>>> import numpy as np
>>> np.set_printoptions(suppress=True, linewidth=140)
>>> def rnd(a):
...     return np.round(a, 1) + 0
... 
>>> A = np.loadtxt("arr.csv", delimiter=",")
>>> rnd(A)
array([[-0.4,  0.3,  0.1,  0.6,  0.3,  0.3,  0.2,  0. ,  0. ,  0.5,  0. ],
       [-0.4,  0.1, -0.4, -0.3, -0.1,  0.1,  0.4, -0.2,  0.5, -0.1,  0.4],
       [ 0. ,  0.2, -0.3,  0. , -0.4,  0.5, -0.1,  0.6, -0.2, -0.1,  0.1],
       [-0.2, -0.2,  0.5, -0.5,  0.1,  0.3, -0.3,  0.2,  0.3,  0.2,  0. ],
       [-0.3,  0.4,  0.5, -0.1, -0.5, -0.1,  0.2, -0.1, -0.1, -0.2, -0.1],
       [-0.4,  0.3, -0.1,  0. ,  0.5, -0.3, -0.2,  0.4,  0.1, -0.5, -0.2],
       [ 0.3,  0.6,  0. ,  0.1,  0. ,  0.1, -0.5, -0.4,  0.4, -0.1,  0.1],
       [-0.2,  0.2, -0.1, -0.4,  0.2,  0. , -0.2, -0.2, -0.7,  0.2,  0.3],
       [ 0.2,  0. ,  0.3,  0.2,  0.1, -0.2,  0.1,  0.3,  0. , -0.2,  0.8],
       [ 0.2,  0. ,  0.1, -0.1,  0.4,  0.6,  0.4, -0.2, -0.2, -0.4, -0.1],
       [ 0.4,  0.4, -0.1, -0.3,  0.2, -0.2,  0.4,  0.3,  0. ,  0.4, -0.1]])
>>> u = np.array([0, 2, 3, 0, 0, 3, 1, 2, 0, 0, 2])
>>> B = A + np.outer(u, np.eye(11)[4])
>>> rnd(B)
array([[-0.4,  0.3,  0.1,  0.6,  0.3,  0.3,  0.2,  0. ,  0. ,  0.5,  0. ],
       [-0.4,  0.1, -0.4, -0.3,  1.9,  0.1,  0.4, -0.2,  0.5, -0.1,  0.4],
       [ 0. ,  0.2, -0.3,  0. ,  2.6,  0.5, -0.1,  0.6, -0.2, -0.1,  0.1],
       [-0.2, -0.2,  0.5, -0.5,  0.1,  0.3, -0.3,  0.2,  0.3,  0.2,  0. ],
       [-0.3,  0.4,  0.5, -0.1, -0.5, -0.1,  0.2, -0.1, -0.1, -0.2, -0.1],
       [-0.4,  0.3, -0.1,  0. ,  3.5, -0.3, -0.2,  0.4,  0.1, -0.5, -0.2],
       [ 0.3,  0.6,  0. ,  0.1,  1. ,  0.1, -0.5, -0.4,  0.4, -0.1,  0.1],
       [-0.2,  0.2, -0.1, -0.4,  2.2,  0. , -0.2, -0.2, -0.7,  0.2,  0.3],
       [ 0.2,  0. ,  0.3,  0.2,  0.1, -0.2,  0.1,  0.3,  0. , -0.2,  0.8],
       [ 0.2,  0. ,  0.1, -0.1,  0.4,  0.6,  0.4, -0.2, -0.2, -0.4, -0.1],
       [ 0.4,  0.4, -0.1, -0.3,  2.2, -0.2,  0.4,  0.3,  0. ,  0.4, -0.1]])
>>> np.linalg.matrix_rank(B - A)
np.int64(1)
>>> rnd(np.linalg.det(B) / np.linalg.det(A)), rnd(1 + np.linalg.solve(A, u)[4])
(np.float64(2.0), np.float64(2.0))
>>> T = np.stack([B, 4 * B, B[::-1]])
>>> T.shape
(3, 11, 11)
>>> np.linalg.matrix_rank(T.reshape(3, -1))
np.int64(2)
>>> (T @ B.T).shape
(3, 11, 11)
>>> rnd(np.einsum("bij,cij->bc", T, T))
array([[ 43.9, 175.6,  15.9],
       [175.6, 702.4,  63.5],
       [ 15.9,  63.5,  43.9]])
>>> rnd(np.sort(np.abs(np.linalg.eigvals(A))))
array([1., 1., 1., 1., 1., 1., 1., 1., 1., 1., 1.])
>>> np.linalg.determinant(A)
Traceback (most recent call last):
  File "<python-input-16>", line 1, in <module>
    np.linalg.determinant(A)
    ^^^^^^^^^^^^^^^^^^^^^
AttributeError: module 'numpy.linalg' has no attribute 'determinant'
>>> rnd((A - A.T) / 2)
array([[ 0. ,  0.3,  0.1,  0.4,  0.3,  0.3, -0.1,  0.1, -0.1,  0.1, -0.2],
       [-0.3,  0. , -0.3, -0.1, -0.3, -0.1, -0.1, -0.2,  0.3,  0. ,  0. ],
       [-0.1,  0.3,  0. , -0.2, -0.5,  0.3, -0.1,  0.4, -0.3, -0.1,  0.1],
       [-0.4,  0.1,  0.2,  0. ,  0.1,  0.2, -0.2,  0.3,  0.1,  0.1,  0.2],
       [-0.3,  0.3,  0.5, -0.1,  0. , -0.3,  0.1, -0.1, -0.1, -0.3, -0.2],
       [-0.3,  0.1, -0.3, -0.2,  0.3,  0. , -0.2,  0.2,  0.1, -0.5,  0. ],
       [ 0.1,  0.1,  0.1,  0.2, -0.1,  0.2,  0. , -0.1,  0.1, -0.2, -0.1],
       [-0.1,  0.2, -0.4, -0.3,  0.1, -0.2,  0.1,  0. , -0.5,  0.2,  0. ],
       [ 0.1, -0.3,  0.3, -0.1,  0.1, -0.1, -0.1,  0.5,  0. ,  0. ,  0.4],
       [-0.1,  0. ,  0.1, -0.1,  0.3,  0.5,  0.2, -0.2,  0. ,  0. , -0.2],
       [ 0.2,  0. , -0.1, -0.2,  0.2,  0. ,  0.1,  0. , -0.4,  0.2,  0. ]])
>>> rnd(A @ A)
array([[ 0. ,  0.1,  0.2, -0.7,  0.1,  0.3,  0. ,  0.1,  0.2, -0.5,  0. ],
       [ 0.6,  0.2,  0. ,  0. ,  0.1, -0.6,  0.1, -0.1,  0.3, -0.2,  0.3],
       [-0.4,  0. , -0.4, -0.3,  0.6, -0.3, -0.2, -0.1, -0.1,  0.1,  0. ],
       [ 0.1,  0.2, -0.2,  0.1, -0.1, -0.1,  0.2,  0.4, -0.6, -0.5,  0.2],
       [ 0.1, -0.1, -0.8,  0. , -0.3,  0.3, -0.2,  0.1,  0.3,  0. ,  0.2],
       [-0.3, -0.1,  0.1, -0.4, -0.6, -0.4, -0.1, -0.2, -0.2,  0. ,  0.3],
       [-0.4, -0.1,  0. ,  0.1,  0. , -0.1,  0.6,  0.4,  0.4,  0.1,  0.3],
       [ 0.1,  0.1, -0.4, -0.1, -0.2, -0.1,  0.5, -0.2,  0. , -0.1, -0.7],
       [ 0.2,  0.5,  0. , -0.3, -0.1,  0.1,  0.1,  0.4, -0.1,  0.6,  0.1],
       [-0.4,  0.6,  0. ,  0.3, -0.2, -0.2, -0.3,  0.2,  0.3, -0.2, -0.2],
       [-0.2,  0.4, -0.1,  0.2,  0.1,  0.3,  0.3, -0.7, -0.1,  0. ,  0.4]])
>>> u, v = A[10], A[0]
>>> rnd(u @ v)
np.float64(0.0)
>>> u @ u
np.float64(1.0)
>>> pr = (u @ v) / (u @ u) * u
>>> rnd((v - pr) @ u)
np.float64(0.0)
>>> rnd(pr)
array([0., 0., 0., 0., 0., 0., 0., 0., 0., 0., 0.])
>>> F = np.array([[75, -22, -42, -2, -58, -50, -44, -47],
...     [-22, 119, 0, -17, 41, 43, 24, 47],
...     [-42, 0, 140, 11, 53, 8, 20, 0],
...     [-2, -17, 11, 111, -25, -45, -10, 56],
...     [-58, 41, 53, -25, 132, 79, 14, 37],
...     [-50, 43, 8, -45, 79, 86, 26, 16],
...     [-44, 24, 20, -10, 14, 26, 134, 13],
...     [-47, 47, 0, 56, 37, 16, 13, 158]])
>>> B = np.linalg.inv(F)
>>> rnd(np.linalg.cond(F))
np.float64(36.5)
>>> np.allclose(B, F.T)
False
>>> rnd(np.linalg.det(F) * np.linalg.det(B))
np.float64(1.0)
>>> J, _ = np.linalg.qr(np.array([[0.8, 1.6, 0.9, 0.2, 1.2, 0.9, -0.6, -0.2, -0.7],
...     [0.1, -0.5, -0.7, -0.2, -1.2, -0.3, 1.8, -0.5, -0.1],
...     [-1.0, 0.1, 0.4, -0.2, 0.1, -2.2, -0.2, 0.4, 1.1],
...     [-0.9, -0.4, 1.4, 1.2, 0.4, 0.1, -2.4, -0.1, 0.4],
...     [0.8, -1.1, -0.7, 0.9, -0.5, 0.2, 0.6, -0.1, 0.9],
...     [1.7, -0.4, -2.2, 0.3, 0.9, 0.5, -1.5, -0.2, 0.8],
...     [-1.7, -1.8, 0.2, 2.0, 0.2, -0.9, 0.7, -0.3, -0.8],
...     [1.7, 0.4, -1.9, 0.4, 0.9, -0.6, 0.1, 1.5, 0.7],
...     [1.6, 1.8, 1.2, 1.8, -0.4, -0.7, 1.1, -1.3, 1.2]]))
>>> rnd(J)
array([[-0.2,  0.4,  0.1, -0.1, -0.5, -0.2, -0.4,  0.2, -0.5],
       [ 0. , -0.2, -0.1,  0.1,  0.6, -0.2,  0.1,  0.1, -0.7],
       [ 0.3,  0.2, -0.3, -0.3,  0.1,  0.8,  0. ,  0.3, -0.2],
       [ 0.2,  0. ,  0.5, -0.1, -0.4,  0.1,  0.6, -0.3, -0.3],
       [-0.2, -0.5,  0.5,  0.2,  0. ,  0.4, -0.5,  0. , -0.1],
       [-0.4, -0.4, -0.2, -0.1, -0.3,  0. ,  0.4,  0.6,  0. ],
       [ 0.4, -0.4,  0.1, -0.7,  0. , -0.3, -0.3,  0.1,  0. ],
       [-0.4, -0.1, -0.4, -0.5, -0.1,  0.1, -0.1, -0.6, -0.1],
       [-0.4,  0.4,  0.5, -0.4,  0.4,  0.1,  0.1,  0.1,  0.2]])
>>> rng = np.random.default_rng(513)
>>> labels = rng.permutation(9)
>>> labels
array([1, 3, 6, 4, 7, 0, 5, 2, 8])
>>> B = J[labels][:, labels]
>>> np.allclose(B, J)
False
>>> rnd(B)
array([[-0.2,  0.1,  0.1,  0.6,  0.1,  0. , -0.2, -0.1, -0.7],
       [ 0. , -0.1,  0.6, -0.4, -0.3,  0.2,  0.1,  0.5, -0.3],
       [-0.4, -0.7, -0.3,  0. ,  0.1,  0.4, -0.3,  0.1,  0. ],
       [-0.5,  0.2, -0.5,  0. ,  0. , -0.2,  0.4,  0.5, -0.1],
       [-0.1, -0.5, -0.1, -0.1, -0.6, -0.4,  0.1, -0.4, -0.1],
       [ 0.4, -0.1, -0.4, -0.5,  0.2, -0.2, -0.2,  0.1, -0.5],
       [-0.4, -0.1,  0.4, -0.3,  0.6, -0.4,  0. , -0.2,  0. ],
       [ 0.2, -0.3,  0. ,  0.1,  0.3,  0.3,  0.8, -0.3, -0.2],
       [ 0.4, -0.4,  0.1,  0.4,  0.1, -0.4,  0.1,  0.5,  0.2]])
>>> rnd(np.linalg.svd(J, compute_uv=False))
array([1., 1., 1., 1., 1., 1., 1., 1., 1.])
>>> x = np.array([-2, -2, -1, -2, 1, 3, -2, 2, 0])
>>> rnd(np.linalg.inv(J))
array([[-0.2,  0. ,  0.3,  0.2, -0.2, -0.4,  0.4, -0.4, -0.4],
       [ 0.4, -0.2,  0.2,  0. , -0.5, -0.4, -0.4, -0.1,  0.4],
       [ 0.1, -0.1, -0.3,  0.5,  0.5, -0.2,  0.1, -0.4,  0.5],
       [-0.1,  0.1, -0.3, -0.1,  0.2, -0.1, -0.7, -0.5, -0.4],
       [-0.5,  0.6,  0.1, -0.4,  0. , -0.3,  0. , -0.1,  0.4],
       [-0.2, -0.2,  0.8,  0.1,  0.4,  0. , -0.3,  0.1,  0.1],
       [-0.4,  0.1,  0. ,  0.6, -0.5,  0.4, -0.3, -0.1,  0.1],
       [ 0.2,  0.1,  0.3, -0.3,  0. ,  0.6,  0.1, -0.6,  0.1],
       [-0.5, -0.7, -0.2, -0.3, -0.1,  0. ,  0. , -0.1,  0.2]])
>>> [p for p in range(1, 25) if np.allclose(np.linalg.matrix_power(J, p), np.eye(9))]
[]
>>> rnd(J.T @ (J @ x))
array([-2., -2., -1., -2.,  1.,  3., -2.,  2.,  0.])
>>> rnd(np.abs(np.linalg.eigvals(J)))
array([1., 1., 1., 1., 1., 1., 1., 1., 1.])
>>> B = J / np.linalg.norm(J, axis=1, keepdims=True)
>>> cov = B @ B.T
>>> rnd(np.linalg.norm(B, axis=1))
array([1., 1., 1., 1., 1., 1., 1., 1., 1.])
>>> E = np.load("sample15.npy")
>>> E
array([[ -1,   0,   3,   3,  -1,   3],
       [  3,  -3,   0,  -3,  -2,   2],
       [ -2,  -1,  -1,  -3,  -2,  -1],
       [-10,   9,   3,  12,   5,  -3]])
>>> Uu, sv, Vh = np.linalg.svd(E)
>>> V = Vh[:(sv > 1e-8).sum()]
>>> x = E[0] + 2 * E[2] + rng.integers(2) * np.eye(6)[3]
>>> x
array([-5., -2.,  1., -3., -5.,  1.])
>>> np.linalg.matrix_rank(np.vstack([E, x]))
np.int64(3)
>>> rnd(np.diag(V.T @ V))
array([0.9, 0.3, 0.3, 0.6, 0.4, 0.5])
>>> np.allclose(V.T @ V @ x, x)
True
>>> Uu, sv, Vh = np.linalg.svd(E)
>>> np.argmax(sv[:-1] / (sv[1:] + 1e-6)) + 1
np.int64(3)
>>> B = Uu[:, :3] @ np.diag(sv[:3]) @ Vh[:3]
>>> rnd(B)
array([[ -1.,   0.,   3.,   3.,  -1.,   3.],
       [  3.,  -3.,   0.,  -3.,  -2.,   2.],
       [ -2.,  -1.,  -1.,  -3.,  -2.,  -1.],
       [-10.,   9.,   3.,  12.,   5.,  -3.]])
>>> u = np.array([4, 5, 2, 4, -4, -1, 0, 1, -5, 5, 4, -5])
>>> v = np.array([2, 0, 3, 1, 0])
>>> K = np.outer(u, v)
>>> K
array([[  8,   0,  12,   4,   0],
       [ 10,   0,  15,   5,   0],
       [  4,   0,   6,   2,   0],
       [  8,   0,  12,   4,   0],
       [ -8,   0, -12,  -4,   0],
       [ -2,   0,  -3,  -1,   0],
       [  0,   0,   0,   0,   0],
       [  2,   0,   3,   1,   0],
       [-10,   0, -15,  -5,   0],
       [ 10,   0,  15,   5,   0],
       [  8,   0,  12,   4,   0],
       [-10,   0, -15,  -5,   0]])
>>> rank = np.linalg.matrix_rank(K)
>>> rank
np.int64(1)
>>> N = np.linalg.svd(K)[2][rank:].T
>>> N.shape
(5, 4)
>>> np.linalg.matrix_rank(K.T @ K), np.linalg.matrix_rank(K @ K.T)
(np.int64(1), np.int64(1))
>>> np.allclose(K @ N, 0)
True
>>> rnd(N @ N.T)
array([[ 0.7,  0. , -0.4, -0.1,  0. ],
       [ 0. ,  1. ,  0. ,  0. ,  0. ],
       [-0.4,  0. ,  0.4, -0.2,  0. ],
       [-0.1,  0. , -0.2,  0.9,  0. ],
       [ 0. ,  0. ,  0. ,  0. ,  1. ]])
>>> [int(np.linalg.matrix_rank(K[:i])) for i in range(1, len(K) + 1)]
[1, 1, 1, 1, 1, 1, 1, 1, 1, 1, 1, 1]
